$ python3 -q
>>> import numpy as np
>>> import numpy.linalg as la
>>> np.set_printoptions(precision=3, suppress=True, linewidth=100)
>>> m1 = np.load("a.npy")
>>> m1
array([[ 5,  3,  2,  0],
       [ 1, -3, -2,  2],
       [ 2, -5,  0,  2],
       [ 0,  4, -5,  0]])
>>> [round(float(x), 3) for x in la.svd(m1, compute_uv=False)[:3]]
[8.064, 6.223, 5.117]
>>> round(float(la.norm(m1, 2) / la.norm(m1)), 3)
0.707
>>> round(np.log10(la.cond(m1)))
1
>>> np.argsort(-la.norm(m1, axis=0).round(6), kind="stable")[:3]
array([1, 2, 0])
>>> la.matrix_rank(m1, rtol=0.1)
np.int64(3)
>>> U, sv, VT = la.svd(m1)
>>> sv
array([8.064, 6.223, 5.117, 0.257])
>>> M2 = U[:, :3] @ np.diag(sv[:3]) @ VT[:3]
>>> np.round(np.abs(m1 - M2).max(), 3)
np.float64(0.168)
>>> np.round(la.norm(m1 - M2, 2), 3), round(float(sv[3]), 3)
(np.float64(0.257), 0.257)
>>> M = np.load("dump.npy")
>>> M
array([[ 0.648, -1.916, -4.354],
       [ 0.307,  0.191, -1.348],
       [ 0.309,  0.848,  0.476]])
>>> # row 0 dominates
>>> q, R = la.qr(M)
>>> R
array([[-0.781,  1.179,  3.955],
       [ 0.   , -1.742, -2.195],
       [ 0.   ,  0.   ,  0.736]])
>>> np.abs(np.diag(R))
array([0.781, 1.742, 0.736])
>>> evals, evecs = la.eig(R)
>>> np.sort(la.eigvals(la.inv(R)))
array([-1.281, -0.574,  1.359])
>>> np.sort(la.eigvals(R.T))
array([-1.742, -0.781,  0.736])
>>> R @ evecs[:, 0] - evals[0] * evecs[:, 0]
array([0., 0., 0.])
>>> w1 = np.array([[2, 2, 3], [0, 1, 1], [2, 3, 3]])
>>> c = np.array([1, -3, 0])
>>> act = np.maximum(M @ w1 + c, 0)
>>> (act > 0).astype(int)
array([[0, 0, 0],
       [0, 0, 0],
       [1, 0, 1]])
>>> Z = np.array([[2, -1], [-2, -2], [0, 0]])
>>> w1 @ Z
array([[ 0, -6],
       [-2, -2],
       [-2, -8]])
>>> np.round(la.eigvals(M).sum().real, 3)
np.float64(1.315)
>>> np.einsum("ii->", M)
np.float64(1.315)
>>> round(float(la.det(M[::-1])), 3)
-1.001
>>> np.kron(np.eye(2, dtype=int), M)
array([[ 0.648, -1.916, -4.354,  0.   , -0.   , -0.   ],
       [ 0.307,  0.191, -1.348,  0.   ,  0.   , -0.   ],
       [ 0.309,  0.848,  0.476,  0.   ,  0.   ,  0.   ],
       [ 0.   , -0.   , -0.   ,  0.648, -1.916, -4.354],
       [ 0.   ,  0.   , -0.   ,  0.307,  0.191, -1.348],
       [ 0.   ,  0.   ,  0.   ,  0.309,  0.848,  0.476]])
>>> np.round(la.det(2 * M), 3), np.round(la.det(M), 3)
(np.float64(8.009), np.float64(1.001))
>>> np.poly(M)
array([ 1.   , -1.315,  3.6  , -1.001])
>>> round(float(la.det(M.T)), 3)
1.001
>>> vec = np.array([1, 3, 2])
>>> h1 = np.maximum(M @ vec, 0)
>>> np.maximum(M @ vec, 0) - np.maximum(-M @ vec, 0)
array([-13.808,  -1.816,   3.805])
>>> M * (h1 > 1e-9)[:, None]
array([[ 0.   , -0.   , -0.   ],
       [ 0.   ,  0.   , -0.   ],
       [ 0.309,  0.848,  0.476]])
>>> np.tanh(M @ vec)
array([-1.   , -0.948,  0.999])
>>> K = np.load("x.npy")
>>> K
array([[ 0,  0,  3, -3],
       [-3,  0,  0,  3],
       [ 3, -3,  0,  0],
       [ 0,  3, -3,  0]])
>>> # null space of dimension 1
>>> K.inv()
Traceback (most recent call last):
  File "<python-input-46>", line 1, in <module>
    K.inv()
    ^^^^^
AttributeError: 'numpy.ndarray' object has no attribute 'inv'
>>> (K - K.T) / 2
array([[ 0. ,  1.5,  0. , -1.5],
       [-1.5,  0. ,  1.5,  0. ],
       [ 0. , -1.5,  0. ,  1.5],
       [ 1.5,  0. , -1.5,  0. ]])
>>> K @ K
array([[  9, -18,   9,   0],
       [  0,   9, -18,   9],
       [  9,   0,   9, -18],
       [-18,   9,   0,   9]])
>>> assert K == K.T
Traceback (most recent call last):
  File "<python-input-49>", line 1, in <module>
    assert K == K.T
           ^^^^^^^^
ValueError: The truth value of an array with more than one element is ambiguous. Use a.any() or a.all()
>>> np.trace(K)
np.int64(0)
>>> la.matrix_power(K, 4)
array([[ 162, -324,  486, -324],
       [-324,  162, -324,  486],
       [ 486, -324,  162, -324],
       [-324,  486, -324,  162]])
>>> (K + K.T) / 2
array([[ 0. , -1.5,  3. , -1.5],
       [-1.5,  0. , -1.5,  3. ],
       [ 3. , -1.5,  0. , -1.5],
       [-1.5,  3. , -1.5,  0. ]])
>>> try:
...     la.inv(K)
... except la.LinAlgError as e:
...     print(repr(e))
... 
LinAlgError('Singular matrix')
>>> np.round(K @ la.pinv(K) @ K, 3) + 0
array([[ 0.,  0.,  3., -3.],
       [-3.,  0.,  0.,  3.],
       [ 3., -3.,  0.,  0.],
       [ 0.,  3., -3.,  0.]])
>>> np.unique(K.round(6), axis=0).shape
(4, 4)
>>> U, sv, VT = la.svd(K)
>>> np.argmax(sv[:-1] / (sv[1:] + 1e-6)) + 1
np.int64(3)
>>> M2 = U[:, :3] @ np.diag(sv[:3]) @ VT[:3]
>>> np.round(la.norm(K - M2, 2), 3), np.round(sv[3], 3)
(np.float64(0.0), np.float64(0.0))
>>> la.matrix_rank(K, rtol=0.05)
np.int64(3)
>>> np.round(la.norm(K - M2) / la.norm(K), 3)
np.float64(0.0)
>>> arr = np.load("mat.npy")
>>> arr
array([[0.257, 0.429, 0.086],
       [0.429, 0.714, 0.143],
       [0.086, 0.143, 0.029]])
>>> vec = np.array([0, -2, -1])
>>> la.eigvalsh(2 * arr - np.eye(3))
array([-1., -1.,  1.])
>>> U, sv, VT = la.svd(arr)
>>> evecs = VT[:(sv > 1e-8).sum()]
>>> rng = np.random.default_rng(485)
>>> vec = arr[1] + 4 * arr[2] + rng.integers(2) * np.eye(3)[1]
>>> vec
array([0.771, 2.286, 0.257])
>>> np.allclose(evecs.T @ evecs @ vec, vec)
False
>>> evecs.T @ evecs
array([[0.257, 0.429, 0.086],
       [0.429, 0.714, 0.143],
       [0.086, 0.143, 0.029]])
>>> la.matrix_rank(np.vstack([arr, vec]))
np.int64(2)
>>> np.round(la.norm(vec - evecs.T @ evecs @ vec), 3)
np.float64(0.535)
>>> [round(float(x), 3) for x in la.svd(arr, compute_uv=False)[:3]]
[1.0, 0.0, 0.0]
>>> la.cond(arr) > 100
np.True_
>>> round(la.norm(arr, "nuc"), 3)
np.float64(1.0)
>>> round(la.norm(arr[2], 1), 3), round(float(la.norm(arr[2], np.inf)), 3)
(np.float64(0.257), 0.143)
>>> la.norm(arr, axis=1)
array([0.507, 0.845, 0.169])
>>> la.norm(arr, axis=1).argmax()
np.int64(1)
>>> round(la.norm(arr[2] - arr[0]), 3)
np.float64(0.338)
>>> la.norm(arr, axis=0)
array([0.507, 0.845, 0.169])
>>> W0 = np.load("m.npy")
>>> W0
array([[0, 0, 1],
       [0, 1, 0],
       [1, 0, 0]])
>>> (la.matrix_power((W0 != 0) + (W0.T != 0) + np.eye(3), 3) > 0).astype(int)
array([[1, 0, 1],
       [0, 1, 0],
       [1, 0, 1]])
>>> np.round(la.det(W0), 3)
np.float64(-1.0)
>>> np.sort(la.eigvals(W0).real)
array([-1.,  1.,  1.])
>>> (W0 != 0).astype(int)
array([[0, 0, 1],
       [0, 1, 0],
       [1, 0, 0]])
>>> np.flatnonzero(la.matrix_power((W0 != 0) + (W0.T != 0) + np.eye(3), 3)[0])
array([0, 2])
>>> evals, evecs = la.eigh(W0)
>>> evals.sum(), np.trace(W0)
(np.float64(1.0), np.int64(1))
>>> np.round(evecs.T @ W0 @ evecs, 3) + 0
array([[-1.,  0.,  0.],
       [ 0.,  1.,  0.],
       [ 0.,  0.,  1.]])
>>> np.unique(evals.round(6) + 0, return_counts=True)[1]
array([1, 2])
>>> la.svd(W0, compute_uv=False)
array([1., 1., 1.])
>>> np.round(evecs @ np.diag(evals) @ evecs.T, 3) + 0
array([[0., 0., 1.],
       [0., 1., 0.],
       [1., 0., 0.]])
>>> (evals > 1e-8).sum(), (evals < -1e-8).sum()
(np.int64(2), np.int64(1))
>>> E = np.loadtxt("test18.csv", delimiter=",")
>>> E
array([[ 4.021, -4.058, -0.894],
       [17.041, -5.36 , -5.19 ],
       [-3.453,  4.615,  1.978]])
>>> t = np.radians(14)
>>> R = np.eye(3)
>>> R[2, 2] = R[0, 0] = np.cos(t)
>>> R[2, 0], R[0, 2] = -np.sin(t), np.sin(t)
>>> R
array([[ 0.97 ,  0.   ,  0.242],
       [ 0.   ,  1.   ,  0.   ],
       [-0.242,  0.   ,  0.97 ]])
>>> M2 = E @ R.T
>>> np.allclose(la.norm(E, axis=1), la.norm(M2, axis=1))
True
>>> round(la.det(R), 3), round(np.trace(R), 3)
(np.float64(1.0), np.float64(2.941))
>>> la.svd(E, compute_uv=False), la.svd(M2, compute_uv=False)
(array([20. ,  4. ,  0.8]), array([20. ,  4. ,  0.8]))
>>> M2
array([[ 3.685, -4.058, -1.84 ],
       [15.279, -5.36 , -9.158],
       [-2.872,  4.615,  2.755]])
>>> np.abs(M2 - E).max(axis=0)
array([1.762, 0.   , 3.968])
>>> la.matrix_rank(E)
np.int64(3)
>>> E.sum(axis=1)
array([-0.931,  6.491,  3.14 ])
>>> np.diff(E, axis=0)
array([[ 13.02 ,  -1.302,  -4.296],
       [-20.494,   9.975,   7.168]])
>>> E[3]
Traceback (most recent call last):
  File "<python-input-113>", line 1, in <module>
    E[3]
    ~^^^
IndexError: index 3 is out of bounds for axis 0 with size 3
>>> E.shape
(3, 3)
>>> la.svd(E, compute_uv=False)
array([20. ,  4. ,  0.8])
>>> E.sum(axis=0)
array([17.609, -4.803, -4.106])
>>> E - E[0]
array([[ 0.   ,  0.   ,  0.   ],
       [13.02 , -1.302, -4.296],
       [-7.474,  8.673,  2.872]])
>>> X = np.load("run0.npy")
>>> X
array([[-2.,  1.,  0.,  0.],
       [ 0., -2.,  1.,  0.],
       [ 0.,  0., -2.,  1.],
       [ 0.,  0.,  0., -2.]])
>>> # triangular, det is the product of the diagonal
>>> np.sort(np.abs(la.eigvals(X)))
array([2., 2., 2., 2.])
>>> round(la.det(X), 3)
np.float64(16.0)
>>> (X - X.T) / 2
array([[ 0. ,  0.5,  0. ,  0. ],
       [-0.5,  0. ,  0.5,  0. ],
       [ 0. , -0.5,  0. ,  0.5],
       [ 0. ,  0. , -0.5,  0. ]])
>>> assert X == X.T
Traceback (most recent call last):
  File "<python-input-124>", line 1, in <module>
    assert X == X.T
           ^^^^^^^^
ValueError: The truth value of an array with more than one element is ambiguous. Use a.any() or a.all()
>>> np.round(np.abs(la.eigvals(X)).max(), 3)
np.float64(2.0)
>>> np.allclose(X, X.T)
False
>>> data = np.load("arr.npy")
>>> data
array([[ 21,   6, -18,  -7,  -2,   6],
       [ -3, -21,  -6,   1,   7,   2],
       [  0,   0, -21,   0,   0,   7],
       [-21,  -6,  18, -21,  -6,  18],
       [  3,  21,   6,   3,  21,   6],
       [  0,   0,  21,   0,   0,  21]])
>>> data.inv()
Traceback (most recent call last):
  File "<python-input-129>", line 1, in <module>
    data.inv()
    ^^^^^^^^
AttributeError: 'numpy.ndarray' object has no attribute 'inv'
>>> data @ data
array([[564,   0, -48,   0,   0,   0],
       [  0, 564, 408,   0,   0,   0],
       [  0,   0, 588,   0,   0,   0],
       [  0,   0,   0, 564,   0, -48],
       [  0,   0,   0,   0, 564, 408],
       [  0,   0,   0,   0,   0, 588]])
>>> (data - data.T) / 2
array([[ 0. ,  4.5, -9. ,  7. , -2.5,  3. ],
       [-4.5,  0. , -3. ,  3.5, -7. ,  1. ],
       [ 9. ,  3. ,  0. , -9. , -3. , -7. ],
       [-7. , -3.5,  9. ,  0. , -4.5,  9. ],
       [ 2.5,  7. ,  3. ,  4.5,  0. ,  3. ],
       [-3. , -1. ,  7. , -9. , -3. ,  0. ]])
>>> round(float(np.abs(la.eigvals(data)).max()), 3)
24.249
>>> np.sort(np.abs(la.eigvals(data)))
array([23.749, 23.749, 23.749, 23.749, 24.249, 24.249])
>>> np.trace(data)
np.int64(0)
>>> assert data == data.T
Traceback (most recent call last):
  File "<python-input-135>", line 1, in <module>
    assert data == data.T
           ^^^^^^^^^^^^^^
ValueError: The truth value of an array with more than one element is ambiguous. Use a.any() or a.all()
>>> (data + data.T) / 2
array([[ 21. ,   1.5,  -9. , -14. ,   0.5,   3. ],
       [  1.5, -21. ,  -3. ,  -2.5,  14. ,   1. ],
       [ -9. ,  -3. , -21. ,   9. ,   3. ,  14. ],
       [-14. ,  -2.5,   9. , -21. ,  -1.5,   9. ],
       [  0.5,  14. ,   3. ,  -1.5,  21. ,   3. ],
       [  3. ,   1. ,  14. ,   9. ,   3. ,  21. ]])
